% python3 -q
>>> import numpy as np
>>> np.set_printoptions(suppress=True, linewidth=160)
>>> K = np.load("test10.npy")
>>> K
array([[ 1., -2.,  2., -1.],
       [ 0.,  2., -2.,  2.],
       [ 0., -6.,  2.,  6.],
       [ 0.,  2., -2.,  2.]])
>>> # row 3 repeats row 1
>>> f = np.array([-4, 4])
>>> np.correlate(K[2], K[3], "full")
array([  0., -12.,  16.,  -4.,  -8.,  12.,   0.])
>>> np.convolve(K[2], f)
array([  0.,  24., -32., -16.,  24.])
>>> np.cross(K[2, :3], K[3, :3])
array([8., 0., 0.])
>>> W1 = np.array([[3, 2, 2, 2, 1, 0],
...     [3, 3, 3, 3, 3, 2],
...     [3, 3, 1, 3, 3, 1],
...     [2, 0, 1, 0, 3, 2]])
>>> coef = np.array([1, 2, -2, 1, 1, 1])
>>> hid = np.maximum(K @ W1 + coef, 0)
>>> hid
array([[2., 4., 0., 3., 0., 0.],
       [5., 2., 4., 1., 7., 7.],
       [1., 0., 0., 0., 7., 3.],
       [5., 2., 4., 1., 7., 7.]])
>>> np.linalg.matrix_rank(hid)
np.int64(3)
>>> basis = np.array([[1, 2, 0],
...     [1, 1, -1],
...     [-1, 1, 1],
...     [-2, -2, 2],
...     [2, 2, 1],
...     [-1, 1, 1]])
>>> hid @ basis
array([[ 0.,  2.,  2.],
       [ 8., 35., 18.],
       [12., 19., 10.],
       [ 8., 35., 18.]])
>>> (hid @ basis).round(6).argmax(axis=1)
array([1, 1, 1, 1])
>>> W1 @ basis
array([[ 1,  8,  5],
       [ 1, 14, 11],
       [ 4, 11,  8],
       [ 5, 13,  6]])
>>> K.reshape(-1, 2)
array([[ 1., -2.],
       [ 2., -1.],
       [ 0.,  2.],
       [-2.,  2.],
       [ 0., -6.],
       [ 2.,  6.],
       [ 0.,  2.],
       [-2.,  2.]])
>>> K.reshape(2, -1)
array([[ 1., -2.,  2., -1.,  0.,  2., -2.,  2.],
       [ 0., -6.,  2.,  6.,  0.,  2., -2.,  2.]])
>>> K.ravel(order="F")
array([ 1.,  0.,  0.,  0., -2.,  2., -6.,  2.,  2., -2.,  2., -2., -1.,  2.,  6.,  2.])
>>> blk = K.reshape(4, 2, -1)
>>> np.einsum("ihd,ihd->ih", blk, blk)
array([[ 5.,  5.],
       [ 4.,  8.],
       [36., 40.],
       [ 4.,  8.]])
>>> np.einsum("ihd,jhd->hij", blk, blk).shape
(2, 4, 4)
>>> np.swapaxes(blk, 1, 2)[2]
array([[ 0.,  2.],
       [-6.,  6.]])
>>> blk.shape
(4, 2, 2)
>>> X = np.load("a.npy")
>>> X
array([[ 1,  0,  0,  0,  0,  0,  0,  0],
       [ 3,  0,  0,  0,  0,  0,  0,  0],
       [ 0,  2, -3,  0,  0,  0,  0,  0],
       [ 2,  2,  2, -1,  0,  0,  0,  0],
       [ 2,  2,  0, -2,  0,  0,  0,  0],
       [ 3, -3,  2,  3, -3,  0,  0,  0],
       [-1, -1, -3,  1,  2,  3,  3,  0],
       [-2,  0, -2, -3,  2,  1, -1,  1]])
>>> blk = np.stack([X, 4 * X, X[::-1]])
>>> blk.sum(axis=0)
array([[  3,   0,  -2,  -3,   2,   1,  -1,   1],
       [ 14,  -1,  -3,   1,   2,   3,   3,   0],
       [  3,   7, -13,   3,  -3,   0,   0,   0],
       [ 12,  12,  10,  -7,   0,   0,   0,   0],
       [ 12,  12,   2, -11,   0,   0,   0,   0],
       [ 15, -13,   7,  15, -15,   0,   0,   0],
       [ -2,  -5, -15,   5,  10,  15,  15,   0],
       [ -9,   0, -10, -15,  10,   5,  -5,   5]])
>>> np.round(np.linalg.norm(blk, axis=(1, 2)), 2)
array([12.08, 48.33, 12.08])
>>> (blk @ X.T).shape
(3, 8, 8)
>>> blk.shape
(3, 8, 8)
>>> np.linalg.matrix_rank(blk)
array([7, 7, 7])
>>> np.round(np.linalg.det(blk), 2) + 0
array([0., 0., 0.])
>>> feats = np.loadtxt("sample7.csv", delimiter=",")
>>> feats
array([[-1.6,  1. , -1.4, -1.1, -0.2, -1.9,  1.8, -1.6, -1.1, -0.4, -0.6, -0.7],
       [-1.4, -0.2, -0.7, -1.3,  0.7,  0.8,  1.6,  1.2,  0.2, -0.7,  2.5, -0.7],
       [-1.2, -0.1,  0.6,  0. , -0.1, -0.9, -0.2,  0.4,  2. ,  0.8, -1.1, -1.4],
       [-0.2, -2.6, -0.9, -0.4, -0.4,  0.5, -1.7, -0.6, -1.1, -1.5, -1.3,  2.5],
       [ 0. ,  0. ,  0.3, -0.4, -2. , -1.1, -1.6, -0.2,  0.8, -1.7, -0.2,  1.7],
       [-0.2,  0.6,  1.1, -1.1,  0.3, -0.7,  0. , -0.4, -0.7,  1.4, -0.1,  0.3],
       [-1.6,  0.5,  0.6,  0.2,  1.8, -0.7, -1.3,  0.1,  0.5, -1.7,  0.2, -1. ],
       [ 0.2, -0.7,  0. ,  0.2,  0.1, -0.1, -0.3, -0.5,  1.7,  1. ,  1. , -0.3],
       [-0.4, -0.7, -1.9,  0.5,  0.1, -0.4,  1.4,  0.2,  0.3,  0.7, -1. , -1.3],
       [-1.1, -0.3, -1.5, -0.8,  1.8,  1.3, -3.2, -1.5, -0.4,  1.6, -1.6, -1. ],
       [ 0.4,  0.1, -0.1, -0.6,  0.1,  2. ,  1. , -0.6, -1. , -1.5,  0.2,  1.3],
       [ 0.8, -0.4,  1. ,  0.3, -3. , -0.9,  0.7,  0.2,  0.1,  0. , -1.1,  0.8],
       [ 2.7,  1. , -0.2, -0.1, -0.2, -1.5,  1.5, -0.2,  0.5, -1. , -0.2,  0.9],
       [-1.7,  0.6, -0.5,  0. , -0.2, -1. ,  1.3, -0.9,  0.6, -1.2, -0.8,  0. ],
       [-0.5,  0.9,  1.1,  0.5,  0.2,  0.2,  0.6,  0.5,  1.5,  0.8,  0.7,  0.9],
       [ 0.4,  2.4, -0.4,  1.1,  0.7, -0.9, -1.6, -0.1, -1.1,  0. ,  0.5,  0.9],
       [-0.5, -1. , -0.9,  0.7, -2.3, -0.9, -0.5,  0. , -0.7, -0.9,  0.1,  0.9],
       [-0.4,  2.1, -0.6,  0.2, -1.1,  0.7,  0.2,  1.2,  1.8, -0.9, -1.3,  1.4],
       [ 0.8, -0.2, -0.2, -0.4,  0. ,  1. ,  1.8, -1.3,  1.2,  0.1, -1.2,  0.4],
       [ 0. , -0.3, -0.5,  0.6,  0.1,  0.3, -0.9,  0.8,  1.8,  0.4,  2.5,  0.6],
       [ 0.5, -1.8, -0.6,  1.5, -0.3, -2. ,  0.3,  0.9,  0.2, -0.4, -0.3, -0.4],
       [ 2.1,  7.5, -3. ,  0.9,  2.4,  2.4, -3.6, -0.6,  0.9,  2.4,  8.4, -0.9],
       [-0.9, -1.9,  1.6,  0.6,  0.1,  1.3, -1.2, -0.8,  0.7, -0.1, -0.5,  0. ],
       [ 1. , -0.6, -0.7,  0. , -0.7, -1.4, -0.9,  0.7,  0.1,  0.8,  1.9,  1.7],
       [-1.4,  0.7,  0.1, -0.7,  1. ,  2.5,  0.1,  1.6, -1.9,  0. , -0.4,  1.4],
       [ 0.1, -1.5, -1.2, -0.3, -0.2, -1.1, -2.5, -1.1,  1.2,  1.8,  0.9, -0.5],
       [-1.1,  0.1, -0.3, -1.6,  0.2,  0.7,  0.1,  0.1,  0.7,  0.2,  0.1,  1.5],
       [-1. , -0.5,  1. ,  0.9,  0.1,  0. ,  0. , -0.7,  0.7, -0.4,  1.7,  1.3],
       [-0.6,  1.7,  1.1, -0.1,  1.5,  1.6, -1. , -1.3, -0.1,  1.1, -0.4,  0. ],
       [ 0. , -1. ,  0.5, -0.5,  0. ,  0.4,  0.5, -1.8, -2.1,  0.3, -1.2, -0.6],
       [-1.2,  1.8,  0.8,  1.8,  1.2,  0.4, -0.5,  0. , -0.3,  0.6, -0.3, -2.2],
       [-0.4,  0.3,  0.9, -1. , -0.3,  1.5, -0.9,  1.4,  0.5,  0.3, -0.2,  1.3],
       [ 0.5,  2.3,  0.1, -1.9,  1.6, -0.4,  0.1,  0.2, -0.3,  0.6, -0.5, -1.7],
       [ 0.3, -1.1,  1.3, -0.1, -0.5,  1. , -0.2, -1.1, -0.2,  0.8, -1. ,  0.3],
       [-1. ,  0.7,  0. ,  0.2, -0.9, -1.2,  0. ,  0.9, -0.9,  1. , -2.6,  0.7],
       [-0.4,  0. , -0.4, -0.7, -0.2, -2.1,  1.1,  0.7, -1. ,  0.9, -0.3,  1.9],
       [-0.4,  0. ,  1.8, -2.1, -0.1,  1.5, -1.1,  0.6,  1.2, -0.7,  0.3, -1.3],
       [ 0.6,  0.6,  1. , -0.1,  0. , -1.1,  0.6,  0.3,  0.6, -0.2, -0.6, -1.8],
       [-0.6,  1.1, -0.1, -0.4, -1.1,  0.4,  0.4, -0.7,  0.5, -1.6,  0. ,  0.4],
       [ 0. , -0.7,  1.1,  0.7, -1.7,  0.6,  0.1, -0.8, -1.5,  1. , -1.4, -1.9],
       [ 0.4,  1.1,  0.2, -0.3,  0.8, -1.4,  0.4, -0.7, -0.8, -1.7, -1.8,  0.6],
       [-0.5, -0.4,  1.8, -1.3,  1. ,  0.1,  0.3,  1. ,  0.9,  0. , -0.4, -0.5],
       [-0.8,  0.5,  0.8,  0.3,  2.3,  0.6,  0.7,  0.9, -0.5,  0. ,  0.4, -0.4],
       [ 0. ,  1. ,  1.4,  0.6, -0.1,  2. ,  1.4,  0.3,  1.3, -0.1,  0.9, -0.2],
       [ 1.5, -1.2,  0.4, -0.2,  0.3, -1.1,  1.2, -0.7, -0.9,  0.4,  0.4,  2.3],
       [ 2.1, -0.4, -0.8, -1.1, -1.2, -0.4,  0.2, -0.5, -0.1,  2.8, -0.4,  0.3],
       [-1.2,  0.1,  2. , -0.1, -0.4,  0.4, -0.1, -0.4,  1.9,  0.5,  1.1, -0.2],
       [-0.4,  0.7,  0.4, -0.1,  1.1,  0.3,  0.6,  0.7, -2.5,  0.5,  1. ,  0.1],
       [ 0.3,  0.4,  0.5, -0.6,  2.4, -0.2,  1. ,  1. , -0.6, -1.6,  1.5,  0. ],
       [ 0.8,  1.2,  1.2,  0.2,  0.3, -0.3, -1. ,  0.6, -1. ,  1.2, -0.1,  0.9]])
>>> Xs = (feats - feats.mean(axis=0)) / feats.std(axis=0)
>>> np.argwhere(np.abs(Xs) > 2)
array([[ 3, 11],
       [ 8,  2],
       [ 9,  6],
       [11,  4],
       [12,  0],
       [16,  4],
       [20,  3],
       [21,  0],
       [21,  1],
       [21,  2],
       [21,  4],
       [21,  5],
       [21,  6],
       [21,  9],
       [21, 10],
       [24,  5],
       [25,  6],
       [29,  7],
       [29,  8],
       [30,  3],
       [30, 11],
       [32,  3],
       [36,  3],
       [45,  0],
       [45,  9],
       [47,  8],
       [48,  4]])
>>> coef = np.linalg.lstsq(np.delete(Xs, 1, axis=1), Xs[:, 1])[0]
>>> np.round(1 - np.var(Xs[:, 1] - np.delete(Xs, 1, axis=1) @ coef), 2)
np.float64(0.38)
